>>> import numpy as np
>>> import numpy.linalg as la
>>> np.set_printoptions(suppress=True, linewidth=120)
>>> tidy = lambda a: np.round(a, 2) + 0
>>> B = np.array([[1, 0]])
>>> W0 = np.block([[np.zeros((1, 1)), B], [B.T, np.zeros((2, 2))]])
>>> print(W0)
[[0. 1. 0.]
 [1. 0. 0.]
 [0. 0. 0.]]
>>> print([round(float(x), 2) for x in la.svd(W0, compute_uv=False)[:3]])
[1.0, 1.0, 0.0]
>>> print(np.argsort(-la.norm(W0, axis=0).round(6), kind="stable")[:3])
[0 1 2]
>>> A = np.array([[1, 1, -1, -1, -1, -1, 1, 1],
...     [1, -1, 1, -1, -1, 1, -1, 1],
...     [1, -1, 1, -1, 1, -1, 1, -1],
...     [1, 1, 1, 1, 1, 1, 1, 1]])
>>> rng = np.random.default_rng(69370)
>>> B = A + rng.integers(-2, 3, (4, 1)) @ rng.integers(-2, 3, (1, 8))
>>> print(B)
[[-1 -1 -5 -1 -3 -3  1  1]
 [ 0 -2 -1 -1 -2  0 -1  1]
 [ 3  1  5 -1  3  1  1 -1]
 [ 3  3  5  1  3  3  1  1]]
>>> print(la.matrix_rank(B - A, tol=1e-8))
1
>>> print(np.abs(B - A).sum(axis=1))
[12  6 12 12]
>>> def softmax(z):
...     e = np.exp(z - z.max(axis=-1, keepdims=True))
...     return e / e.sum(axis=-1, keepdims=True)
... 
>>> print(tidy(softmax(A).sum(axis=1)))
[1. 1. 1. 1.]
>>> print(tidy(softmax(A[0])))
[0.22 0.22 0.03 0.03 0.03 0.03 0.22 0.22]
>>> print(tidy(softmax(A[0] + -2)))
[0.22 0.22 0.03 0.03 0.03 0.03 0.22 0.22]
>>> scores = A @ A.T / np.sqrt(8)
>>> print(tidy(softmax(scores + np.triu(np.full(scores.shape, -np.inf), 1))))
[[1.   0.   0.   0.  ]
 [0.06 0.94 0.   0.  ]
 [0.05 0.05 0.89 0.  ]
 [0.05 0.05 0.05 0.85]]
>>> print(softmax(scores).round(6).argmax(axis=1))
[0 1 2 3]
